In [1]: import numpy as np

In [2]: np.set_printoptions(precision=2, suppress=True, linewidth=100)

In [3]: m1 = np.loadtxt("m.csv", delimiter=",")

In [4]: m1
Out[4]: 
array([[2., 0., 2., 0., 1., 0., 2., 0., 2.],
       [2., 0., 0., 0., 2., 2., 2., 1., 2.],
       [0., 1., 1., 0., 0., 1., 0., 2., 2.],
       [2., 1., 2., 2., 1., 0., 0., 1., 1.],
       [0., 0., 0., 1., 2., 1., 0., 2., 1.],
       [1., 0., 1., 0., 1., 2., 1., 2., 2.],
       [0., 1., 2., 2., 0., 1., 1., 2., 2.],
       [1., 1., 1., 2., 1., 0., 2., 1., 1.],
       [1., 1., 2., 2., 2., 2., 1., 0., 2.]])

In [5]: np.allclose(m1 @ m1.T, m1.T @ m1)
Out[5]: False

In [6]: round(np.abs(np.linalg.eigvals(m1)).max(), 2)
Out[6]: np.float64(9.83)

In [7]: np.trace(m1)
Out[7]: np.float64(13.0)

In [8]: np.sort(np.abs(np.linalg.eigvals(m1)))
Out[8]: array([1.  , 1.  , 1.16, 1.62, 1.92, 1.92, 1.95, 1.95, 9.83])

In [9]: round(np.linalg.det(m1), 2)
Out[9]: np.float64(-261.0)

In [10]: np.allclose(m1, m1.T)
Out[10]: False

In [11]: np.linalg.determinant(m1)
AttributeError: module 'numpy.linalg' has no attribute 'determinant'


In [12]: G = m1.T @ m1

In [13]: np.linalg.matrix_rank(G)
Out[13]: np.int64(9)

In [14]: np.diag(G)
Out[14]: array([15.,  5., 19., 17., 16., 15., 15., 19., 27.])

In [15]: (m1 @ m1.T).shape
Out[15]: (9, 9)

In [16]: A = np.load("dump.npy")

In [17]: A
Out[17]: 
array([[-0.26,  1.46,  2.41, -2.  ,  0.77, -1.84],
       [ 0.78, -1.66, -2.07, -1.8 , -0.18, -2.26],
       [-2.34, -0.05, -0.69, -2.5 , -0.5 ,  1.89],
       [ 1.04, -1.03,  0.08, -0.67,  3.42,  1.3 ],
       [ 1.82, -1.85,  1.95, -0.99, -1.79,  1.14],
       [-2.34, -2.57,  1.29,  1.05,  0.48, -0.97]])

In [18]: round(float(A[:, 3] @ A[:, 4]), 2)
Out[18]: 0.0

In [19]: np.round(A @ A.T, 2) + 0
Out[19]: 
array([[16.,  0.,  0.,  0.,  0.,  0.],
       [ 0., 16.,  0.,  0.,  0.,  0.],
       [ 0.,  0., 16.,  0.,  0.,  0.],
       [ 0.,  0.,  0., 16.,  0.,  0.],
       [ 0.,  0.,  0.,  0., 16.,  0.],
       [ 0.,  0.,  0.,  0.,  0., 16.]])

In [20]: arr = np.loadtxt("block13.csv", delimiter=",")

In [21]: arr
Out[21]: 
array([[-1.91,  2.24, -0.68,  0.53, -1.48,  0.43,  1.98,  0.67, -0.88, -0.05, -1.31,  0.43,  1.34,
         1.36, -1.43],
       [ 2.24,  0.56,  1.69,  1.32, -0.19, -0.25, -1.01,  1.04,  1.69,  0.34, -1.44,  0.6 , -1.84,
        -2.13, -1.25],
       [-0.68,  1.69, -1.07, -0.96,  0.77, -0.39,  0.72,  0.1 ,  1.64,  2.38,  1.26,  0.03, -2.47,
        -0.12, -0.56],
       [ 0.53,  1.32, -0.96, -2.83, -2.  , -0.51, -1.1 , -1.07,  1.62,  1.28, -0.59, -0.81, -1.2 ,
         0.19, -0.96],
       [-1.48, -0.19,  0.77, -2.  ,  2.05,  0.03, -0.74, -1.14,  2.18,  1.63, -2.35, -1.8 , -1.15,
        -0.32,  2.42],
       [ 0.43, -0.25, -0.39, -0.51,  0.03, -2.96, -2.67,  2.56,  1.58, -1.23, -2.02,  0.46,  0.94,
         0.58,  1.03],
       [ 1.98, -1.01,  0.72, -1.1 , -0.74, -2.67, -2.75,  0.26, -1.61,  0.31,  0.48,  2.27, -3.06,
         1.51,  0.58],
       [ 0.67,  1.04,  0.1 , -1.07, -1.14,  2.56,  0.26, -0.54, -0.01,  0.47, -1.53,  1.28, -1.68,
        -1.27,  2.22],
       [-0.88,  1.69,  1.64,  1.62,  2.18,  1.58, -1.61, -0.01,  0.55, -0.23,  1.14,  0.43,  2.25,
        -0.3 ,  0.75],
       [-0.05,  0.34,  2.38,  1.28,  1.63, -1.23,  0.31,  0.47, -0.23, -1.77, -0.37,  0.91, -2.04,
        -2.49,  0.83],
       [-1.31, -1.44,  1.26, -0.59, -2.35, -2.02,  0.48, -1.53,  1.14, -0.37,  4.5 ,  3.19, -1.42,
         0.74,  0.17],
       [ 0.43,  0.6 ,  0.03, -0.81, -1.8 ,  0.46,  2.27,  1.28,  0.43,  0.91,  3.19, -1.06, -0.76,
         1.28,  1.63],
       [ 1.34, -1.84, -2.47, -1.2 , -1.15,  0.94, -3.06, -1.68,  2.25, -2.04, -1.42, -0.76, -0.04,
         1.36, -1.39],
       [ 1.36, -2.13, -0.12,  0.19, -0.32,  0.58,  1.51, -1.27, -0.3 , -2.49,  0.74,  1.28,  1.36,
        -1.01,  0.76],
       [-1.43, -1.25, -0.56, -0.96,  2.42,  1.03,  0.58,  2.22,  0.75,  0.83,  0.17,  1.63, -1.39,
         0.76,  1.27]])

In [22]: rng = np.random.default_rng(222154)

In [23]: labels = rng.permutation(6)

In [24]: labels
Out[24]: array([3, 0, 1, 2, 4, 5])

In [25]: B = A[labels][:, labels]

In [26]: np.diag(B)
Out[26]: array([-0.67, -0.26, -1.66, -0.69, -1.79, -0.97])

In [27]: B
Out[27]: 
array([[-0.67,  1.04, -1.03,  0.08,  3.42,  1.3 ],
       [-2.  , -0.26,  1.46,  2.41,  0.77, -1.84],
       [-1.8 ,  0.78, -1.66, -2.07, -0.18, -2.26],
       [-2.5 , -2.34, -0.05, -0.69, -0.5 ,  1.89],
       [-0.99,  1.82, -1.85,  1.95, -1.79,  1.14],
       [ 1.05, -2.34, -2.57,  1.29,  0.48, -0.97]])

In [28]: round(np.trace(B), 2)
Out[28]: np.float64(-6.05)

In [29]: np.allclose(arr @ arr.T, arr.T @ arr)
Out[29]: True

In [30]: np.sort(np.abs(np.linalg.eigvals(arr)))
Out[30]: array([1.  , 1.  , 2.  , 2.01, 3.99, 4.  , 4.  , 4.01, 5.  , 6.  , 6.01, 8.  , 8.01, 8.99, 9.  ])

In [31]: assert arr == arr.T
ValueError: The truth value of an array with more than one element is ambiguous. Use a.any() or a.all()


In [32]: np.allclose(arr, arr.T)
Out[32]: True

In [33]: vec = np.array([2, 2, -2, 2, -1, 1, 2, -2, 2, 2, 2, 2, 2, 2, -2])

In [34]: h = np.maximum(arr @ vec, 0)

In [35]: np.maximum(arr @ (3 * vec), 0)
Out[35]: 
array([36.75,  0.  , 26.64, 12.87,  0.  ,  0.  ,  0.  ,  0.  , 11.88,  0.  , 31.11, 28.02,  7.05,
        9.54,  0.  ])

In [36]: G = arr.T @ arr

In [37]: np.linalg.svd(arr, compute_uv=False) ** 2
Out[37]: 
array([81.09, 80.9 , 64.11, 64.  , 36.12, 35.98, 24.96, 16.08, 16.03, 15.99, 15.94,  4.04,  3.99,
        1.01,  1.  ])

In [38]: np.allclose(G, G.T)
Out[38]: True

In [39]: np.linalg.matrix_rank(G)
Out[39]: np.int64(15)

In [40]: round(float(np.trace(G)), 2), round(float((arr ** 2).sum()), 2)
Out[40]: (461.23, 461.23)

In [41]: vec = np.array([1, -2, -2, -2, 1, 2, -1, 2, -2, 0, 0, 0, 2, -1, -2])

In [42]: target = arr @ vec

In [43]: beta, lr = np.zeros(15), 1 / np.linalg.norm(arr, 2) ** 2

In [44]: for i in range(15):
    ...:     beta -= lr * arr.T @ (arr @ beta - target)
    ...:     if i % 5 == 0: print(i, round(np.linalg.norm(arr @ beta - target), 2))
    ...: 
0 13.49
5 5.66
10 4.05

In [45]: np.round(np.linalg.cond(arr), 2)
Out[45]: np.float64(9.02)

In [46]: W0 = np.load("x.npy")

In [47]: W0
Out[47]: 
array([[-2, -4,  2],
       [ 0,  0,  0],
       [ 3,  5,  5],
       [-2, -4,  2],
       [-2, -4,  2],
       [ 0,  0,  0],
       [ 0,  0,  0],
       [ 3,  2,  2],
       [-2, -1,  5],
       [-2, -1,  5],
       [ 3,  5,  5],
       [-2, -4,  2],
       [ 0,  3,  3],
       [ 0,  0,  0],
       [ 0,  3,  3],
       [ 0,  0,  0],
       [ 3,  2,  2],
       [ 3,  2,  2],
       [ 3,  2,  2],
       [-2, -4,  2],
       [ 0,  0,  0],
       [ 0,  0,  0],
       [ 3,  2,  2]])

In [48]: B = np.c_[W0[:, :1] @ np.array([[-3]]), np.array([2, -2, -2, -1, -1, 0, 1, 2, 0, 2, 0, -1, -2, 1, 0, -2, -2, 2, -2, 1, 2, 0, 1])]

In [49]: B
Out[49]: 
array([[ 6,  2],
       [ 0, -2],
       [-9, -2],
       [ 6, -1],
       [ 6, -1],
       [ 0,  0],
       [ 0,  1],
       [-9,  2],
       [ 6,  0],
       [ 6,  2],
       [-9,  0],
       [ 6, -1],
       [ 0, -2],
       [ 0,  1],
       [ 0,  0],
       [ 0, -2],
       [-9, -2],
       [-9,  2],
       [-9, -2],
       [ 6,  1],
       [ 0,  2],
       [ 0,  0],
       [-9,  1]])

In [50]: np.round(np.linalg.norm(B - W0 @ np.linalg.lstsq(W0, B)[0], axis=0), 2) + 0
Out[50]: array([0.  , 7.01])

In [51]: np.linalg.matrix_rank(np.c_[W0, B])
Out[51]: np.int64(4)

In [52]: K = np.loadtxt("test8.csv", delimiter=",")

In [53]: K.round(2) + 0
Out[53]: 
array([[ 0.2 ,  0.23,  0.07, -0.09, -0.07, -0.04,  0.01,  0.07,  0.15, -0.15, -0.2 ],
       [ 0.23,  0.26,  0.08, -0.11, -0.08, -0.05,  0.02,  0.08,  0.17, -0.17, -0.23],
       [ 0.07,  0.08,  0.02, -0.03, -0.02, -0.01,  0.  ,  0.02,  0.05, -0.05, -0.07],
       [-0.09, -0.11, -0.03,  0.04,  0.03,  0.02, -0.01, -0.03, -0.07,  0.07,  0.09],
       [-0.07, -0.08, -0.02,  0.03,  0.02,  0.01,  0.  , -0.02, -0.05,  0.05,  0.07],
       [-0.04, -0.05, -0.01,  0.02,  0.01,  0.01,  0.  , -0.01, -0.03,  0.03,  0.04],
       [ 0.01,  0.02,  0.  , -0.01,  0.  ,  0.  ,  0.  ,  0.  ,  0.01, -0.01, -0.01],
       [ 0.07,  0.08,  0.02, -0.03, -0.02, -0.01,  0.  ,  0.02,  0.05, -0.05, -0.07],
       [ 0.15,  0.17,  0.05, -0.07, -0.05, -0.03,  0.01,  0.05,  0.11, -0.11, -0.15],
       [-0.15, -0.17, -0.05,  0.07,  0.05,  0.03, -0.01, -0.05, -0.11,  0.11,  0.15],
       [-0.2 , -0.23, -0.07,  0.09,  0.07,  0.04, -0.01, -0.07, -0.15,  0.15,  0.2 ]])

In [54]: np.allclose(K[:-1].T @ np.linalg.lstsq(K[:-1].T, K[-1])[0], K[-1])
Out[54]: True

In [55]: u, g = K[0], K[5]

In [56]: np.round(u @ u, 2)
Out[56]: np.float64(0.2)

In [57]: pr = (u @ g) / (u @ u) * u

In [58]: np.round(g - pr, 2) + 0
Out[58]: array([0., 0., 0., 0., 0., 0., 0., 0., 0., 0., 0.])

In [59]: round(float((g - pr) @ u), 2)
Out[59]: -0.0

In [60]: round(np.linalg.norm(u + g) ** 2 + np.linalg.norm(u - g) ** 2, 2)
Out[60]: np.float64(0.42)

In [61]: pr.round(2) + 0
Out[61]: array([-0.04, -0.05, -0.01,  0.02,  0.01,  0.01,  0.  , -0.01, -0.03,  0.03,  0.04])

In [62]: left, sv, VT = np.linalg.svd(K)

In [63]: vecs = VT[:(sv > 1e-8).sum()]

In [64]: vec = K[2] + -1 * K[6] + rng.integers(2) * np.eye(11)[4]

In [65]: vec.round(2) + 0
Out[65]: array([ 0.05,  0.06,  0.02, -0.03,  0.98, -0.01,  0.  ,  0.02,  0.04, -0.04, -0.05])

In [66]: np.round(vecs.T @ vecs, 2) + 0
Out[66]: 
array([[ 0.2 ,  0.23,  0.07, -0.09, -0.07, -0.04,  0.01,  0.07,  0.15, -0.15, -0.2 ],
       [ 0.23,  0.26,  0.08, -0.11, -0.08, -0.05,  0.02,  0.08,  0.17, -0.17, -0.23],
       [ 0.07,  0.08,  0.02, -0.03, -0.02, -0.01,  0.  ,  0.02,  0.05, -0.05, -0.07],
       [-0.09, -0.11, -0.03,  0.04,  0.03,  0.02, -0.01, -0.03, -0.07,  0.07,  0.09],
       [-0.07, -0.08, -0.02,  0.03,  0.02,  0.01,  0.  , -0.02, -0.05,  0.05,  0.07],
       [-0.04, -0.05, -0.01,  0.02,  0.01,  0.01,  0.  , -0.01, -0.03,  0.03,  0.04],
       [ 0.01,  0.02,  0.  , -0.01,  0.  ,  0.  ,  0.  ,  0.  ,  0.01, -0.01, -0.01],
       [ 0.07,  0.08,  0.02, -0.03, -0.02, -0.01,  0.  ,  0.02,  0.05, -0.05, -0.07],
       [ 0.15,  0.17,  0.05, -0.07, -0.05, -0.03,  0.01,  0.05,  0.11, -0.11, -0.15],
       [-0.15, -0.17, -0.05,  0.07,  0.05,  0.03, -0.01, -0.05, -0.11,  0.11,  0.15],
       [-0.2 , -0.23, -0.07,  0.09,  0.07,  0.04, -0.01, -0.07, -0.15,  0.15,  0.2 ]])

In [67]: np.round(np.diag(vecs.T @ vecs), 2) + 0
Out[67]: array([0.2 , 0.26, 0.02, 0.04, 0.02, 0.01, 0.  , 0.02, 0.11, 0.11, 0.2 ])

In [68]: round(float(np.linalg.norm(vec - vecs.T @ vecs @ vec)), 2)
Out[68]: 0.99

In [69]: E = np.load("a.npy")

In [70]: E
Out[70]: 
array([[4, 1, 1, 1, 2, 1, 2, 1, 0, 2, 3, 1, 1, 4, 2],
       [1, 4, 4, 2, 0, 2, 2, 0, 3, 2, 0, 2, 2, 3, 3],
       [1, 4, 0, 2, 2, 1, 2, 2, 2, 3, 1, 3, 2, 2, 1],
       [1, 2, 2, 2, 0, 2, 0, 4, 1, 3, 1, 1, 2, 4, 0],
       [2, 0, 2, 0, 4, 1, 4, 1, 2, 3, 3, 0, 4, 3, 4],
       [1, 2, 1, 2, 1, 2, 2, 4, 0, 0, 1, 0, 1, 2, 0],
       [2, 2, 2, 0, 4, 2, 4, 2, 1, 2, 3, 3, 2, 3, 2],
       [1, 0, 2, 4, 1, 4, 2, 2, 3, 4, 4, 3, 3, 4, 2],
       [0, 3, 2, 1, 2, 0, 1, 3, 4, 3, 3, 2, 2, 0, 2],
       [2, 2, 3, 3, 3, 0, 2, 4, 3, 2, 2, 2, 1, 0, 1],
       [3, 0, 1, 1, 3, 1, 3, 4, 3, 2, 0, 0, 2, 2, 1],
       [1, 2, 3, 1, 0, 0, 3, 3, 2, 2, 0, 0, 1, 2, 1],
       [1, 2, 2, 2, 4, 1, 2, 3, 2, 1, 2, 1, 2, 4, 3],
       [4, 3, 2, 4, 3, 2, 3, 4, 0, 0, 2, 2, 4, 0, 0],
       [2, 3, 1, 0, 4, 0, 2, 2, 2, 1, 1, 1, 3, 0, 0]])

In [71]: vals, vecs = np.linalg.eigh(E)

In [72]: np.linalg.svd(E, compute_uv=False)
Out[72]: 
array([29.27,  8.2 ,  7.76,  6.82,  5.52,  5.26,  4.19,  3.51,  3.27,  2.78,  2.78,  1.98,  1.38,
        0.92,  0.55])

In [73]: vals
Out[73]: 
array([-8.2 , -5.52, -4.19, -3.51, -2.78, -1.98, -0.92,  0.55,  1.38,  2.78,  3.27,  5.26,  6.82,
        7.76, 29.27])

In [74]: np.abs(vecs[:, -1])
Out[74]: array([0.23, 0.25, 0.25, 0.23, 0.3 , 0.18, 0.3 , 0.33, 0.25, 0.27, 0.24, 0.2 , 0.29, 0.29, 0.21])

In [75]: np.abs(vecs[:, -1]).round(6).argmax()
Out[75]: np.int64(7)

In [76]: (vals > 1e-8).sum(), (vals < -1e-8).sum()
Out[76]: (np.int64(8), np.int64(7))

In [77]: data = np.load("arr.npy")

In [78]: data
Out[78]: 
array([[ 0.1,  0.4, -0.4,  0.2, -0.4,  0.2, -1.4, -3.1,  0. , -0.1,  0.5,  0.1, -0.3, -2. ],
       [-1.3, -0.1,  0.1, -0.5,  2.4, -0.5, -0.5, -0.9, -1.9, -1.5,  0. , -0.1, -0.8,  1.5],
       [-0.4, -0.1,  0.6, -0.8, -0.5,  0.2, -0.5,  2.6, -0.4, -0.7, -1.2, -0.3,  0.5,  0.9],
       [-1.2,  0.6,  0. ,  1.3, -1.3,  0.8,  1.5,  0.2, -0.5,  0.4,  2.2,  0.6,  1. ,  0.8],
       [ 0.1,  0.1, -0.2, -0.9, -1.2,  0.5,  1.1, -0.3,  0.8,  1.3,  0. ,  0.6,  0.8, -0.7],
       [-1. ,  0.4, -0.2,  0.5, -0.7, -0.5,  0.3,  0.7,  1.2,  1.3, -1.5, -0.3, -1.6, -0.2],
       [ 2.2, -0.2, -0.4,  1.4,  0.7, -0.2, -0.5,  0.6,  1.5, -0.6,  0.7,  0. , -0.6,  0.8],
       [-0.4, -0.2,  1. ,  0. , -1.2,  0.3,  1.4,  1. ,  2.6,  0.2, -1.7, -0.1,  2.6,  1.5],
       [-0.4, -1.1, -1.1,  0.9, -0.5, -0.4, -0.2, -0.6,  0. ,  0.6, -0.6,  0.1, -1.3,  1.9],
       [-0.5, -1.6, -0.5,  1.4,  0.7,  0.2,  0.8, -0.7, -0.1, -1.2,  0.5,  1.1, -0.2,  0.7],
       [ 0.2, -1.4,  0.3, -1.2,  0.7,  0.8, -1.4, -0.9, -0.4,  0.5,  0.1,  0.5,  0.2,  2.7],
       [ 0.8,  1.5, -0.5, -0.1, -0.6,  0.5, -0.2,  0.3,  1.4,  0.8,  1. ,  0.9,  1.1,  1.7]])

In [79]: vec = np.array([-1, 3, 4, -2, -2, 4, -1, 3, 4, 5, -3, -2, -5, 5])

In [80]: data @ np.ones(14)
Out[80]: array([-6.2, -4.1, -0.1,  6.4,  2. , -1.6,  5.4,  7. , -2.7,  0.6,  0.7,  8.6])

In [81]: data @ np.eye(14)[12]
Out[81]: array([-0.3, -0.8,  0.5,  1. ,  0.8, -1.6, -0.6,  2.6, -1.3, -0.2,  0.2,  1.1])

In [82]: data @ vec
Out[82]: array([-17.9, -10. ,  15.3,  -3.5,   4.6,  25. ,   0.8,  20.2,   9.3, -18.2,  11.8,  14. ])
